% python3 -q
>>> import numpy as np
>>> np.set_printoptions(precision=3, suppress=True, linewidth=200)
>>> def rd(a):
...     return np.round(a, 3) + 0
... 
>>> F = np.load("a.npy")
>>> F
array([[ 3,  0, -1],
       [ 0, -1, -2],
       [-2, -3,  2],
       [ 3,  0,  3]])
>>> vec = np.array([0, 0, 1])
>>> y = F @ vec
>>> y
array([-1, -2,  2,  3])
>>> rd(np.linalg.solve(F.T @ F, F.T @ y))
array([0., 0., 1.])
>>> rng = np.random.default_rng(66)
>>> y = y + 0.3 * rng.normal(size=4)
>>> rd(y)
array([-0.838, -2.162,  1.852,  2.682])
>>> beta, *_ = np.linalg.lstsq(F, y)
>>> rd(beta)
array([-0.018,  0.053,  0.953])
>>> rd(np.linalg.norm(y - F @ beta))
np.float64(0.3)
>>> beta.round()
array([-0.,  0.,  1.])
>>> rd(F.T @ (y - F @ beta))
array([0., 0., 0.])
>>> other = np.c_[F[:, :1] @ np.array([[3]]), np.array([2, -1, 1, 0])]
>>> other
array([[ 9,  2],
       [ 0, -1],
       [-6,  1],
       [ 9,  0]])
>>> rd(np.linalg.norm(other - F @ np.linalg.lstsq(F, other)[0], axis=0))
array([0.   , 2.032])
>>> W = np.array([[2, -2, 3, -3, -2, 1], [4, 2, 3, 0, 4, 0], [-5, 5, 2, -1, -5, 4]])
>>> beta = np.array([0, 0, 1, 0, 2, 1])
>>> act = np.maximum(F @ W + beta, 0)
>>> act
array([[11,  0,  8,  0,  1,  0],
       [ 6,  0,  0,  2,  8,  0],
       [ 0,  8,  0,  4,  0,  7],
       [ 0,  9, 16,  0,  0, 16]])
>>> np.linalg.matrix_rank(act)
np.int64(4)
>>> (act > 0).mean(axis=0)
array([0.5, 0.5, 0.5, 0.5, 0.5, 0.5])
>>> C = np.array([[-3, 0], [2, 0], [-3, 3], [3, -3], [-1, 0], [2, 3]])
>>> W @ C
array([[-24,  21],
       [-21,   9],
       [ 29,  21]])
>>> np.abs(act).max()
np.int64(16)
>>> np.zeros(4, 6)
Traceback (most recent call last):
  File "<python-input-29>", line 1, in <module>
    np.zeros(4, 6)
    ~~~~~~~~^^^^^^
TypeError: Cannot interpret '6' as a data type
>>> rd(np.linalg.norm(act))
np.float64(31.812)
>>> act.shape
(4, 6)
>>> act.mean(axis=0)
array([4.25, 4.25, 6.  , 1.5 , 2.25, 5.75])
>>> np.count_nonzero(act)
np.int64(12)
>>> E = np.array([[-1, 0, 0, 3], [0, -1, 0, 0], [0, 0, -1, 0], [3, 0, 0, -1]])
>>> rd(np.linalg.det(2 * E)), rd(np.linalg.det(E))
(np.float64(-128.0), np.float64(-8.0))
>>> np.kron(np.eye(2, dtype=int), E)
array([[-1,  0,  0,  3,  0,  0,  0,  0],
       [ 0, -1,  0,  0,  0,  0,  0,  0],
       [ 0,  0, -1,  0,  0,  0,  0,  0],
       [ 3,  0,  0, -1,  0,  0,  0,  0],
       [ 0,  0,  0,  0, -1,  0,  0,  3],
       [ 0,  0,  0,  0,  0, -1,  0,  0],
       [ 0,  0,  0,  0,  0,  0, -1,  0],
       [ 0,  0,  0,  0,  3,  0,  0, -1]])
>>> rd(np.linalg.det(E.T))
np.float64(-8.0)
>>> r0 = np.array([2, 0, 5, 3])
>>> other = E + np.outer(r0, np.eye(4)[2])
>>> np.linalg.matrix_rank(np.linalg.inv(other) - np.linalg.inv(E), tol=1e-8)
np.int64(1)
>>> rd(np.linalg.det(other) / np.linalg.det(E)), rd(1 + np.linalg.solve(E, r0)[2])
(np.float64(-4.0), np.float64(-4.0))
>>> np.linalg.matrix_rank(other - E)
np.int64(1)
